$ ipython --no-banner

In [1]: import numpy as np

In [2]: from numpy import linalg as LA

In [3]: np.set_printoptions(precision=2, suppress=True, linewidth=160, sign=" ")

In [4]: rd = lambda a: np.round(a, 2) + 0

In [5]: F = np.load("data.npy")

In [6]: F
Out[6]: 
array([[-0.6 ,  0.3 ,  0.6 , -0.5 ,  0.8 ,  0.4 ],
       [-0.3 ,  1.  ,  0.6 , -0.8 , -0.5 , -0.1 ],
       [-1.3 ,  0.1 , -1.3 ,  0.5 ,  0.8 ,  0.2 ],
       [-0.3 ,  1.08,  0.62, -0.73, -0.52, -0.12]])

In [7]: r0 = np.array([-1, -3, -2])

In [8]: rd(np.convolve(F[2], r0))
Out[8]: array([ 1.3,  3.8,  3.6,  3.2,  0.3, -3.6, -2.2, -0.4])

In [9]: rd(np.array([np.convolve(row, r0, "same") for row in F]))
Out[9]: 
array([[ 1.5 , -0.3 , -1.9 , -0.5 , -1.8 , -2.8 ],
       [-0.1 , -3.  , -3.  ,  1.7 ,  3.2 ,  1.3 ],
       [ 3.8 ,  3.6 ,  3.2 ,  0.3 , -3.6 , -2.2 ],
       [-0.18, -3.26, -3.29,  1.47,  3.14,  1.4 ]])

In [10]: U, sv, Vt = LA.svd(F, full_matrices=False)

In [11]: (sv > 1e-8).sum()
Out[11]: np.int64(4)

In [12]: rd(U.T @ U)
Out[12]: 
array([[ 1.,  0.,  0.,  0.],
       [ 0.,  1.,  0.,  0.],
       [ 0.,  0.,  1.,  0.],
       [ 0.,  0.,  0.,  1.]])

In [13]: U.shape, sv.shape, Vt.shape
Out[13]: ((4, 4), (4,), (4, 6))

In [14]: rd(np.sqrt((sv ** 2).sum())), rd(LA.norm(F))
Out[14]: (np.float64(3.31), np.float64(3.31))

In [15]: np.allclose(U * sv @ Vt, F)
Out[15]: True

In [16]: B = F / LA.norm(F, axis=1, keepdims=True)

In [17]: G = B @ B.T

In [18]: rd(G[2])
Out[18]: array([ 0.18, -0.35,  1.  , -0.34])

In [19]: rd(LA.norm(B, axis=1))
Out[19]: array([ 1.,  1.,  1.,  1.])

In [20]: (np.abs(G) > 0.9).astype(int)
Out[20]: 
array([[ 1,  0,  0,  0],
       [ 0,  1,  0,  1],
       [ 0,  0,  1,  0],
       [ 0,  1,  0,  1]])

In [21]: (G - 2 * np.eye(4)).round(6).argmax(axis=1)
Out[21]: array([ 1,  3,  0,  1])

In [22]: np.argwhere(np.triu(np.abs(G) > 0.95, 1))
Out[22]: array([[ 1,  3]])

In [23]: F.reshape(-1, 2)
Out[23]: 
array([[-0.6 ,  0.3 ],
       [ 0.6 , -0.5 ],
       [ 0.8 ,  0.4 ],
       [-0.3 ,  1.  ],
       [ 0.6 , -0.8 ],
       [-0.5 , -0.1 ],
       [-1.3 ,  0.1 ],
       [-1.3 ,  0.5 ],
       [ 0.8 ,  0.2 ],
       [-0.3 ,  1.08],
       [ 0.62, -0.73],
       [-0.52, -0.12]])

In [24]: t3 = F.reshape(4, 2, -1)

In [25]: t3.sum(axis=1)
Out[25]: 
array([[-1.1 ,  1.1 ,  1.  ],
       [-1.1 ,  0.5 ,  0.5 ],
       [-0.8 ,  0.9 , -1.1 ],
       [-1.03,  0.56,  0.5 ]])

In [26]: t3.shape
Out[26]: (4, 2, 3)

In [27]: mat = np.loadtxt("m.csv", delimiter=",")

In [28]: mat
Out[28]: 
array([[ 13.,   9.],
       [  9.,  13.]])

In [29]: # symmetric

In [30]: rng = np.random.default_rng(331)

In [31]: labels = rng.permutation(2)

In [32]: B = mat[:, labels] * rng.choice([-1, 1], 2)

In [33]: B
Out[33]: 
array([[-13.,   9.],
       [ -9.,  13.]])

In [34]: U, _, Vt = LA.svd(mat.T @ B)

In [35]: rd(U @ Vt)
Out[35]: 
array([[-1.,  0.],
       [ 0.,  1.]])

In [36]: labels
Out[36]: array([ 0,  1])

In [37]: W0 = np.loadtxt("arr.csv", delimiter=",")

In [38]: W0
Out[38]: 
array([[ 0.5 ,  0.5 ,  0.  ],
       [ 0.25,  0.75,  0.  ],
       [ 0.  ,  0.  ,  1.  ]])

In [39]: W = np.array([[0, 1, 4, 5], [3, 2, 0, 0], [0, 4, 1, 4]])

In [40]: b = np.array([-2, -2, 1, -2])

In [41]: act = np.maximum(W0 @ W + b, 0)

In [42]: LA.matrix_rank(act)
Out[42]: np.int64(3)

In [43]: act
Out[43]: 
array([[ 0.  ,  0.  ,  3.  ,  0.5 ],
       [ 0.25,  0.  ,  2.  ,  0.  ],
       [ 0.  ,  2.  ,  2.  ,  2.  ]])

In [44]: (act > 0).astype(int)
Out[44]: 
array([[ 0,  0,  1,  1],
       [ 1,  0,  1,  0],
       [ 0,  1,  1,  1]])

In [45]: basis = np.array([[2, 0, 2], [1, 2, 2], [1, 1, -1], [0, 0, 0]])

In [46]: act @ basis
Out[46]: 
array([[ 3. ,  3. , -3. ],
       [ 2.5,  2. , -1.5],
       [ 4. ,  6. ,  2. ]])

In [47]: (act @ basis).round(6).argmax(axis=1)
Out[47]: array([ 0,  0,  1])

In [48]: W @ basis
Out[48]: 
array([[ 5,  6, -2],
       [ 8,  4, 10],
       [ 5,  9,  7]])

In [49]: vec = np.array([2, -3, 0])

In [50]: W0 @ vec
Out[50]: array([-0.5 , -1.75,  0.  ])

In [51]: LA.norm(W0 @ vec) <= LA.norm(W0, 2) * LA.norm(vec) + 1e-9
Out[51]: np.True_

In [52]: W0 @ np.eye(3)[0]
Out[52]: array([ 0.5 ,  0.25,  0.  ])

In [53]: np.einsum("ij,j->i", W0, vec)
Out[53]: array([-0.5 , -1.75,  0.  ])

In [54]: feats = np.load("case4.npy")

In [55]: feats
Out[55]: 
array([[ 8,  6, -8, -2, -4,  4],
       [ 6,  6, -8, -2, -5,  5],
       [-8, -8, 12,  4,  6, -8],
       [-2, -2,  4,  2,  1, -3],
       [-4, -5,  6,  1,  5, -4],
       [ 4,  5, -8, -3, -4,  6]])

In [56]: np.argsort(-LA.norm(feats, axis=0).round(6), kind="stable")[:3]
Out[56]: array([ 2,  0,  1])

In [57]: LA.cond(feats) > 100
Out[57]: np.True_

In [58]: LA.matrix_rank(feats, rtol=0.1)
Out[58]: np.int64(2)

In [59]: rd(LA.norm(feats, 2) / LA.norm(feats))
Out[59]: np.float64(0.99)

In [60]: B = np.array([[3], [3], [9], [-4]])

In [61]: basis = np.array([[1, 3, 0, -1]])

In [62]: E = B @ basis + 0.1 * rng.normal(size=(4, 4))

In [63]: rd(E)
Out[63]: 
array([[  3.  ,   9.1 ,  -0.12,  -3.1 ],
       [  2.97,   8.89,  -0.09,  -3.03],
       [  9.01,  27.12,   0.22,  -8.86],
       [ -3.97, -12.03,   0.06,   3.81]])

In [64]: U, sv, Vt = LA.svd(E)

In [65]: rd(sv)
Out[65]: array([ 35.62,   0.27,   0.17,   0.02])

In [66]: B = U[:, :1] @ np.diag(sv[:1]) @ Vt[:1]

In [67]: rd(LA.norm(E - B) / LA.norm(E))
Out[67]: np.float64(0.01)

In [68]: rd(B)
Out[68]: 
array([[  3.03,   9.13,   0.03,  -2.99],
       [  2.96,   8.92,   0.03,  -2.92],
       [  9.  ,  27.12,   0.09,  -8.88],
       [ -3.98, -11.99,  -0.04,   3.93]])

In [69]: LA.matrix_rank(B)
Out[69]: np.int64(1)

In [70]: t = np.radians(30)

In [71]: R = np.eye(4)

In [72]: R[2, 2] = R[3, 3] = np.cos(t)

In [73]: R[2, 3], R[3, 2] = -np.sin(t), np.sin(t)

In [74]: rd(R)
Out[74]: 
array([[ 1.  ,  0.  ,  0.  ,  0.  ],
       [ 0.  ,  1.  ,  0.  ,  0.  ],
       [ 0.  ,  0.  ,  0.87, -0.5 ],
       [ 0.  ,  0.  ,  0.5 ,  0.87]])

In [75]: B = E @ R.T

In [76]: np.allclose(LA.norm(E, axis=1), LA.norm(B, axis=1))
Out[76]: True

In [77]: rd(LA.det(R)), rd(np.trace(R))
Out[77]: (np.float64(1.0), np.float64(3.73))

In [78]: rd(np.abs(B - E).max(axis=0))
Out[78]: array([ 0. ,  0. ,  4.4,  1.3])

In [79]: rd(B)
Out[79]: 
array([[  3.  ,   9.1 ,   1.45,  -2.74],
       [  2.97,   8.89,   1.44,  -2.66],
       [  9.01,  27.12,   4.62,  -7.57],
       [ -3.97, -12.03,  -1.86,   3.33]])

In [80]: np.allclose(E @ E.T, E.T @ E)
Out[80]: False

In [81]: rd(np.abs(LA.eigvals(E)).max())
Out[81]: np.float64(15.68)

In [82]: B = np.array([[2, 2, 0], [1, 2, 0]])

In [83]: basis = np.kron(B, E)

In [84]: LA.matrix_rank(basis)
Out[84]: np.int64(8)

In [85]: vec = np.array([0, -2, 0, -3])

In [86]: LA.norm(E @ vec) <= LA.norm(E, 2) * LA.norm(vec) + 1e-9
Out[86]: np.True_

In [87]: rd(E @ vec)
Out[87]: array([ -8.9 ,  -8.69, -27.66,  12.64])

In [88]: rd(E @ np.eye(4)[1])
Out[88]: array([  9.1 ,   8.89,  27.12, -12.03])

In [89]: (E @ vec).argmax()
Out[89]: np.int64(3)

In [90]: np.sign((E @ vec).round(6))
Out[90]: array([-1., -1., -1.,  1.])

In [91]: rd(E @ (2 * vec))
Out[91]: array([-17.8 , -17.39, -55.33,  25.28])

In [92]: arr = np.array([[-7, -7, 4, 0, 6], [1, -4, 7, 1, 6], [-9, 7, 6, -2, -8]]) * (rng.random((3, 5)) < 0.3)

In [93]: arr
Out[93]: 
array([[-7, -7,  0,  0,  0],
       [ 0,  0,  7,  0,  0],
       [ 0,  0,  0,  0,  0]])

In [94]: # null space of dimension 3

In [95]: np.argsort(-LA.norm(arr, axis=0).round(6), kind="stable")[:3]
Out[95]: array([ 0,  1,  2])

In [96]: rd(LA.norm(arr, 2) / LA.norm(arr))
Out[96]: np.float64(0.82)

In [97]: [round(float(x), 2) for x in LA.svd(arr, compute_uv=False)[:3]]
Out[97]: [9.9, 7.0, 0.0]

In [98]: LA.cond(arr) > 100
Out[98]: np.True_

In [99]: A = np.load("w.npy")

In [100]: A
Out[100]: 
array([[ 3,  3,  3,  5],
       [ 2,  5,  2,  4],
       [ 5,  2,  4,  2],
       [ 1,  2,  4,  0]])

In [101]: labels = rng.permutation(6)

In [102]: labels
Out[102]: array([ 3,  0,  2,  5,  4,  1])

In [103]: B = feats[labels][:, labels]

In [104]: rd(LA.det(B)), rd(LA.det(feats[labels]))
Out[104]: (np.float64(0.0), np.float64(0.0))

In [105]: np.diag(B)
Out[105]: array([  2,   8,  12,   6,   5,   6])

In [106]: np.trace(B)
Out[106]: np.int64(39)

In [107]: vec = np.array([-2, 2, -1, -2])

In [108]: target = A @ vec

In [109]: b, lr = np.zeros(4), 1 / LA.norm(A, 2) ** 2

In [110]: for i in range(50):
     ...:     b -= lr * A.T @ (A @ b - target)
     ...:     if i % 10 == 0: print(i, round(LA.norm(A @ b - target), 2))
     ...: 
0 7.84
10 4.7
20 3.06
30 2.14
40 1.61

In [111]: rd(b)
Out[111]: array([-2.28,  1.38, -0.65, -1.47])

In [112]: B = A + rng.integers(-2, 3, (4, 1)) @ rng.integers(-2, 3, (1, 4))

In [113]: B
Out[113]: 
array([[ 3,  3,  3,  5],
       [ 4,  3,  0,  0],
       [ 6,  1,  3,  0],
       [ 1,  2,  4,  0]])

In [114]: LA.matrix_rank(B - A, tol=1e-8)
Out[114]: np.int64(1)

In [115]: B - A
Out[115]: 
array([[ 0,  0,  0,  0],
       [ 2, -2, -2, -4],
       [ 1, -1, -1, -2],
       [ 0,  0,  0,  0]])

In [116]: rd(LA.svd(B - A, compute_uv=False))
Out[116]: array([ 5.92,  0.  ,  0.  ,  0.  ])

In [117]: np.einsum("ii->", B)
Out[117]: np.int64(9)

In [118]: np.kron(np.eye(2, dtype=int), B)
Out[118]: 
array([[ 3,  3,  3,  5,  0,  0,  0,  0],
       [ 4,  3,  0,  0,  0,  0,  0,  0],
       [ 6,  1,  3,  0,  0,  0,  0,  0],
       [ 1,  2,  4,  0,  0,  0,  0,  0],
       [ 0,  0,  0,  0,  3,  3,  3,  5],
       [ 0,  0,  0,  0,  4,  3,  0,  0],
       [ 0,  0,  0,  0,  6,  1,  3,  0],
       [ 0,  0,  0,  0,  1,  2,  4,  0]])

In [119]: rd(np.poly(B))
Out[119]: array([  1.,  -9.,  -8., -79., 355.])

In [120]: rd(LA.det(B.T))
Out[120]: np.float64(355.0)

In [121]: rd(LA.det(2 * B)), rd(LA.det(B))
Out[121]: (np.float64(5680.0), np.float64(355.0))

In [122]: rd(LA.eigvals(B).sum().real)
Out[122]: np.float64(9.0)
